>>> import numpy as np
>>> np.set_printoptions(precision=2, suppress=True, linewidth=120)
>>> rng = np.random.default_rng(18798)
>>> lab = rng.integers(0, 3, 6)
>>> A = (lab[:, None] == lab) * -1 + np.eye(6)
>>> A
array([[ 0.,  0.,  0.,  0., -1.,  0.],
       [ 0.,  0., -1., -1.,  0., -1.],
       [ 0., -1.,  0., -1.,  0., -1.],
       [ 0., -1., -1.,  0.,  0., -1.],
       [-1.,  0.,  0.,  0.,  0.,  0.],
       [ 0., -1., -1., -1.,  0.,  0.]])
>>> # equal to its transpose
>>> evals, vecs = np.linalg.eigh(A)
>>> x0 = np.array([-1, 1, 2, 1, -1, -1])
>>> x0 @ A @ x0
np.float64(-4.0)
>>> np.linalg.eigvalsh(A[1:, 1:])
array([-3.,  0.,  1.,  1.,  1.])
>>> [round(float(np.linalg.det(A[:i, :i])), 2) + 0 for i in range(1, 7)]
[0.0, 0.0, 0.0, 0.0, 2.0, 3.0]
>>> u, g = A[5], A[4]
>>> u @ g
np.float64(0.0)
>>> u @ u
np.float64(3.0)
>>> pr = (u @ g) / (u @ u) * u
>>> np.outer(u, g)
array([[-0.,  0.,  0.,  0.,  0.,  0.],
       [ 1., -0., -0., -0., -0., -0.],
       [ 1., -0., -0., -0., -0., -0.],
       [ 1., -0., -0., -0., -0., -0.],
       [-0.,  0.,  0.,  0.,  0.,  0.],
       [-0.,  0.,  0.,  0.,  0.,  0.]])
>>> (g - pr) @ u
np.float64(0.0)
>>> round(np.linalg.norm(u + g) ** 2 + np.linalg.norm(u - g) ** 2, 2)
np.float64(8.0)
>>> g - pr
array([-1.,  0.,  0.,  0.,  0.,  0.])
>>> B = np.linalg.inv(A)
>>> np.round(np.linalg.inv(B), 2) + 0
array([[ 0.,  0.,  0.,  0., -1.,  0.],
       [ 0.,  0., -1., -1.,  0., -1.],
       [ 0., -1.,  0., -1.,  0., -1.],
       [ 0., -1., -1.,  0.,  0., -1.],
       [-1.,  0.,  0.,  0.,  0.,  0.],
       [ 0., -1., -1., -1.,  0.,  0.]])
>>> round(np.linalg.det(A) * np.linalg.det(B), 2)
np.float64(1.0)
>>> np.allclose(B, A.T)
False
>>> m1 = np.load("test0.npy")
>>> m1.round(2) + 0
array([[-57.79,   9.86, -29.88,  -8.02,  77.57, -61.64],
       [-43.09,   1.5 , -21.8 ,  -9.05,  49.6 , -38.79],
       [-39.17,  -0.24, -19.63,  -9.09,  42.77, -33.35],
       [-37.15,  -1.04, -18.51,  -9.07,  39.36, -30.67],
       [-36.54,  -1.28, -18.17,  -9.05,  38.35, -29.88],
       [-35.77,  -1.56, -17.75,  -9.03,  37.08, -28.88],
       [-30.09,  -3.33, -14.6 ,  -8.72,  28.15, -21.99],
       [-28.43,  -3.74, -13.69,  -8.58,  25.69, -20.12],
       [-27.92,  -3.86, -13.41,  -8.53,  24.94, -19.55],
       [-20.57,  -4.92,  -9.38,  -7.51,  15.05, -12.21],
       [-18.73,  -4.99,  -8.39,  -7.15,  12.84, -10.61],
       [-12.88,  -4.65,  -5.3 ,  -5.71,   6.67,  -6.21],
       [ -5.7 ,  -2.78,  -1.84,  -3.1 ,   1.37,  -2.34],
       [  0.39,   0.22,   0.03,   0.27,   0.06,   0.24],
       [  0.67,   0.37,   0.04,   0.46,   0.12,   0.42],
       [  1.09,   0.58,   0.  ,   0.76,   0.23,   0.77],
       [  1.99,   0.91,  -0.32,   1.46,   0.64,   1.96],
       [  2.49,   0.81,  -0.91,   1.89,   1.  ,   3.45],
       [  2.56,   0.74,  -1.05,   1.94,   1.06,   3.78],
       [  2.58,   0.7 ,  -1.12,   1.97,   1.09,   3.96],
       [  2.64,   0.6 ,  -1.29,   2.01,   1.14,   4.35],
       [  2.65,   0.56,  -1.36,   2.02,   1.15,   4.5 ],
       [  2.72,  -0.73,  -2.79,   2.04,   1.23,   7.85],
       [  2.68,  -1.06,  -3.09,   1.99,   1.19,   8.58],
       [  2.67,  -1.17,  -3.18,   1.97,   1.17,   8.81],
       [  2.65,  -1.32,  -3.31,   1.94,   1.15,   9.12],
       [  2.2 ,  -3.96,  -5.31,   1.3 ,   0.39,  14.16],
       [  2.03,  -4.83,  -5.89,   1.05,   0.07,  15.7 ],
       [  1.83,  -5.84,  -6.54,   0.74,  -0.35,  17.46],
       [  0.04, -14.62, -11.39,  -2.27,  -4.91,  31.83],
       [ -0.18, -15.73, -11.94,  -2.68,  -5.57,  33.59],
       [ -1.69, -23.64, -15.61,  -5.65, -10.61,  45.93],
       [ -2.1 , -25.94, -16.61,  -6.53, -12.16,  49.47],
       [ -2.69, -29.26, -18.01,  -7.81, -14.47,  54.56],
       [ -5.14, -44.29, -23.91, -13.72, -25.56,  77.39]])
>>> U, sigma, VT = np.linalg.svd(m1)
>>> vecs = VT[:(sigma > 1e-8).sum()]
>>> x0 = m1[29] + -3 * m1[25] + rng.integers(2) * np.eye(6)[4]
>>> x0
array([ -7.92, -10.67,  -1.45,  -8.1 ,  -7.35,   4.48])
>>> round(float(np.linalg.norm(x0 - vecs.T @ vecs @ x0)), 2)
0.53
>>> np.diag(vecs.T @ vecs)
array([0.54, 0.36, 0.32, 0.25, 0.72, 0.81])
>>> np.round(vecs.T @ vecs, 2) + 0
array([[ 0.54,  0.27,  0.18,  0.29, -0.12,  0.19],
       [ 0.27,  0.36,  0.11,  0.25,  0.19, -0.21],
       [ 0.18,  0.11,  0.32,  0.  , -0.33, -0.24],
       [ 0.29,  0.25,  0.  ,  0.25,  0.18,  0.09],
       [-0.12,  0.19, -0.33,  0.18,  0.72, -0.06],
       [ 0.19, -0.21, -0.24,  0.09, -0.06,  0.81]])
>>> np.linalg.matrix_rank(np.vstack([m1, x0]))
np.int64(4)
>>> np.allclose(vecs.T @ vecs @ x0, x0)
False
>>> B = A / np.sqrt((A ** 2).mean(axis=1, keepdims=True))
>>> A - A.mean(axis=1, keepdims=True)
array([[ 0.17,  0.17,  0.17,  0.17, -0.83,  0.17],
       [ 0.5 ,  0.5 , -0.5 , -0.5 ,  0.5 , -0.5 ],
       [ 0.5 , -0.5 ,  0.5 , -0.5 ,  0.5 , -0.5 ],
       [ 0.5 , -0.5 , -0.5 ,  0.5 ,  0.5 , -0.5 ],
       [-0.83,  0.17,  0.17,  0.17,  0.17,  0.17],
       [ 0.5 , -0.5 , -0.5 , -0.5 ,  0.5 ,  0.5 ]])
>>> B[3]
array([ 0.  , -1.41, -1.41,  0.  ,  0.  , -1.41])
>>> np.linalg.matrix_rank(A - A.mean(axis=1, keepdims=True))
np.int64(5)
>>> np.linalg.norm(B, axis=1)
array([2.45, 2.45, 2.45, 2.45, 2.45, 2.45])
